>>> import numpy as np
>>> np.set_printoptions(precision=4, suppress=True, linewidth=160)
>>> m1 = np.array([[3.0, 1.0, 1.0], [1.0, 3.0, 1.0], [1.0, 1.0, 3.0]])
>>> # symmetric, so the eigenvalues are real
>>> vec = np.ones(3)
>>> for _ in range(7):
...     vec = m1 @ vec
...     vec /= np.linalg.norm(vec)
...     print(round(vec @ m1 @ vec, 4))
... 
5.0
5.0
5.0
5.0
5.0
5.0
5.0
>>> np.round(np.linalg.eigvalsh(m1)[-1], 4)
np.float64(5.0)
>>> np.linalg.matrix_power(m1, 4)
array([[219., 203., 203.],
       [203., 219., 203.],
       [203., 203., 219.]])
>>> np.allclose(m1 @ m1.T, m1.T @ m1)
True
>>> (m1 - m1.T) / 2
array([[0., 0., 0.],
       [0., 0., 0.],
       [0., 0., 0.]])
>>> np.round(np.abs(np.linalg.eigvals(m1)).max(), 4)
np.float64(5.0)
>>> np.sort(np.abs(np.linalg.eigvals(m1)))
array([2., 2., 5.])
>>> f = np.array([-2, 1, 2])
>>> Y = m1 + np.outer(f, np.eye(3)[2])
>>> round(np.linalg.det(Y) / np.linalg.det(m1), 4), round(float(1 + np.linalg.solve(m1, f)[2]), 4)
(np.float64(1.9), 1.9)
>>> np.linalg.matrix_rank(np.linalg.inv(Y) - np.linalg.inv(m1), tol=1e-8)
np.int64(1)
>>> np.linalg.matrix_rank(Y - m1)
np.int64(1)
>>> low = np.linalg.cholesky(m1)
>>> np.linalg.eigvalsh(m1).min() > 0
np.True_
>>> low @ low.T
array([[3., 1., 1.],
       [1., 3., 1.],
       [1., 1., 3.]])
>>> ev, vecs = np.linalg.eigh(m1)
>>> vec = np.array([-1, 7, -4])
>>> (np.sign(vecs[:, -1].round(6)) == np.sign(vecs[0, -1].round(6))).astype(int)
array([1, 1, 1])
>>> vecs * np.abs(ev) @ vecs.T
array([[3., 1., 1.],
       [1., 3., 1.],
       [1., 1., 3.]])
>>> np.round(vec @ m1 @ vec / (vec @ vec), 4), np.round(ev[0], 4), np.round(ev[-1], 4)
(np.float64(2.0606), np.float64(2.0), np.float64(5.0))
>>> vec @ m1 @ vec
np.float64(136.0)
>>> vecs * np.maximum(ev, 0) @ vecs.T
array([[3., 1., 1.],
       [1., 3., 1.],
       [1., 1., 3.]])
>>> np.linalg.eigvalsh(m1[1:, 1:])
array([2., 4.])
>>> feats = np.array([[-0.1, -0.6, 0.2, -0.8],
...     [-2.6, 0.0, 0.3, -1.4],
...     [0.3, -1.0, -1.0, 0.2],
...     [-0.4, 0.5, -0.3, -0.4]])
>>> rng = np.random.default_rng(225)
>>> feats[0] = feats[3] + 0.02 * rng.normal(size=4)
>>> feats
array([[-0.3702,  0.475 , -0.3324, -0.4185],
       [-2.6   ,  0.    ,  0.3   , -1.4   ],
       [ 0.3   , -1.    , -1.    ,  0.2   ],
       [-0.4   ,  0.5   , -0.3   , -0.4   ]])
>>> Y = feats / np.sqrt((feats ** 2).mean(axis=1, keepdims=True))
>>> np.linalg.matrix_rank(feats - feats.mean(axis=1, keepdims=True))
np.int64(3)
>>> np.linalg.matrix_rank(Y) == np.linalg.matrix_rank(feats)
np.True_
>>> Y[0]
array([-0.9196,  1.1799, -0.8256, -1.0396])
>>> np.round(np.linalg.det(feats.T), 4)
np.float64(-0.0745)
>>> round(np.linalg.det(2 * feats), 4), round(np.linalg.det(feats), 4)
(np.float64(-1.1917), np.float64(-0.0745))
>>> round(np.linalg.eigvals(feats).sum().real, 4)
np.float64(-1.7702)
>>> np.kron(np.eye(2, dtype=int), feats)
array([[-0.3702,  0.475 , -0.3324, -0.4185, -0.    ,  0.    , -0.    , -0.    ],
       [-2.6   ,  0.    ,  0.3   , -1.4   , -0.    ,  0.    ,  0.    , -0.    ],
       [ 0.3   , -1.    , -1.    ,  0.2   ,  0.    , -0.    , -0.    ,  0.    ],
       [-0.4   ,  0.5   , -0.3   , -0.4   , -0.    ,  0.    , -0.    , -0.    ],
       [-0.    ,  0.    , -0.    , -0.    , -0.3702,  0.475 , -0.3324, -0.4185],
       [-0.    ,  0.    ,  0.    , -0.    , -2.6   ,  0.    ,  0.3   , -1.4   ],
       [ 0.    , -0.    , -0.    ,  0.    ,  0.3   , -1.    , -1.    ,  0.2   ],
       [-0.    ,  0.    , -0.    , -0.    , -0.4   ,  0.5   , -0.3   , -0.4   ]])
>>> round(float(np.einsum("ij,ji->", feats, feats)), 4)
-3.1577
>>> np.linalg.eigvals(feats)
array([-0.2378+1.5819j, -0.2378-1.5819j, -1.3167+0.j    ,  0.0221+0.j    ])
>>> W1 = np.array([[1, 4, 5, 1], [-5, 5, 1, 3], [0, 1, 4, 3], [5, 5, 3, 3]])
>>> coef = np.array([1, 8, 4, 9])
>>> hid = np.maximum(feats @ W1 + coef, 0)
>>> (hid > 0).mean(axis=0)
array([0.25, 0.75, 0.75, 1.  ])
>>> (hid > 0).astype(int)
array([[0, 1, 1, 1],
       [0, 0, 0, 1],
       [1, 1, 1, 1],
       [0, 1, 1, 1]])
>>> hid
array([[0.    , 6.4692, 0.0387, 7.8021],
       [0.    , 0.    , 0.    , 3.1   ],
       [7.3   , 4.2   , 1.1   , 3.9   ],
       [0.    , 6.6   , 0.1   , 8.    ]])
>>> basis = np.array([[3, -3], [-2, -3], [-5, -5], [1, 3]])
>>> hid @ basis
array([[ -5.3299,   3.8052],
       [  3.1   ,   9.3   ],
       [ 11.9   , -28.3   ],
       [ -5.7   ,   3.7   ]])
>>> W1 @ basis
array([[-29, -37],
       [-27,   4],
       [-19, -14],
       [ -7, -36]])
>>> J = np.load("x.npy")
>>> J
array([[-1.2352,  0.2566, -2.2436],
       [ 8.3889, -6.7542,  0.0942],
       [-2.4946,  5.2691, -1.7739],
       [-3.4205, 14.7795,  0.4337],
       [ 5.4908,  0.7337,  2.7548],
       [ 0.6312, -3.3393, -1.0185],
       [-2.0394,  4.1884, -4.4404],
       [ 1.5791, -3.9635, -2.7115],
       [ 4.6268, -4.3583, -0.2457],
       [ 5.0285,  4.4716, -0.7198],
       [ 6.1922,  0.2831, -0.8011],
       [ 1.2418,  2.6747,  3.3563],
       [-3.7996, -4.046 ,  1.348 ],
       [-1.4055, -3.0391, -0.0416],
       [-4.344 , -1.83  ,  1.5444],
       [ 1.3882, -1.6864,  0.997 ],
       [-0.7745, -6.2606,  0.2412],
       [ 2.649 , -3.416 , -0.7201],
       [ 9.2648, -4.2606,  2.1018],
       [ 0.0395, -3.8741,  0.5892],
       [ 2.9367, -3.0759, -1.6447],
       [ 2.82  ,  1.3744, -0.5571]])
>>> t = np.radians(30)
>>> r_ = np.eye(3)
>>> r_[0, 0] = r_[1, 1] = np.cos(t)
>>> r_[0, 1], r_[1, 0] = -np.sin(t), np.sin(t)
>>> r_
array([[ 0.866, -0.5  ,  0.   ],
       [ 0.5  ,  0.866,  0.   ],
       [ 0.   ,  0.   ,  1.   ]])
>>> Y = J @ r_.T
>>> np.abs(Y - J).max(axis=0)
array([6.9315, 5.2032, 0.    ])
>>> np.linalg.svd(J, compute_uv=False), np.linalg.svd(Y, compute_uv=False)
(array([24.5788, 16.3861,  8.2799]), array([24.5788, 16.3861,  8.2799]))
>>> A = np.loadtxt("m.csv", delimiter=",")
>>> A
array([[ 1.4326,  5.1024, -2.149 ],
       [-1.3974,  5.2199, -1.4489],
       [-1.6898,  2.3163, -0.7907],
       [ 2.1457,  3.72  , -2.1501],
       [ 0.1072,  3.3056, -1.3759],
       [-0.589 ,  3.9204, -0.9734],
       [ 0.7366,  4.5246, -1.0245],
       [-1.1012,  3.0433, -2.9492],
       [-0.6035,  4.3754, -1.7418],
       [ 2.311 , -2.8072,  5.0887],
       [ 3.1704, -2.1657,  3.7314],
       [ 3.62  , -1.7465,  3.6481],
       [ 4.15  , -2.0196,  5.3156]])
>>> cen = (A - A.mean(axis=0)) / A.std(axis=0)
>>> np.argwhere(np.abs(cen) > 2)
array([], shape=(0, 2), dtype=int64)
>>> cen.std(axis=0)
array([1., 1., 1.])
>>> coef = np.linalg.lstsq(np.delete(cen, 2, axis=1), cen[:, 2])[0]
>>> coef
array([ 0.1657, -0.8222])
>>> round(float(1 - np.var(cen[:, 2] - np.delete(cen, 2, axis=1) @ coef)), 4)
0.9037
>>> vec = np.array([3, 0, 0])
>>> rhs = A @ vec
>>> coef, lr = np.zeros(3), 1 / np.linalg.norm(A, 2) ** 2
>>> for i in range(30):
...     coef -= lr * A.T @ (A @ coef - rhs)
...     if i % 5 == 0: print(i, round(np.linalg.norm(A @ coef - rhs), 4))
... 
0 14.232
5 5.6237
10 4.0148
15 3.2203
20 2.6075
25 2.1128
>>> round(float(np.linalg.cond(A)), 4)
4.9267
>>> cen = A - A.mean(axis=0)
>>> vecs = np.linalg.svd(cen)[2][:2]
>>> Y = cen - cen @ vecs.T @ vecs
>>> Y.std(axis=0)
array([0.0921, 0.4432, 0.5005])
>>> round(np.linalg.norm(Y) / np.linalg.norm(cen), 4)
np.float64(0.1485)
>>> (cen @ vecs.T).std(axis=0)
array([4.3378, 1.172 ])
>>> np.diag(vecs.T @ vecs)
array([0.9814, 0.5687, 0.4499])
>>> np.linalg.norm(Y, axis=1).round(6).argmax()
np.int64(7)
>>> def softmax(z):
...     e = np.exp(z - z.max(axis=-1, keepdims=True))
...     return e / e.sum(axis=-1, keepdims=True)
... 
>>> softmax(feats[1])
array([0.0278, 0.3744, 0.5054, 0.0923])
>>> np.round(softmax(10 * feats[1]), 4) + 0
array([0.    , 0.0474, 0.9526, 0.    ])
>>> att = feats @ feats.T / np.sqrt(4)
>>> softmax(att)[1] @ feats
array([-2.4758,  0.0178,  0.2626, -1.3427])
>>> softmax(att + np.triu(np.full(att.shape, -np.inf), 1))
array([[1.    , 0.    , 0.    , 0.    ],
       [0.0246, 0.9754, 0.    , 0.    ],
       [0.1987, 0.1191, 0.6822, 0.    ],
       [0.2422, 0.3717, 0.1431, 0.243 ]])
>>> softmax(att).round(6).argmax(axis=1)
array([1, 1, 2, 1])
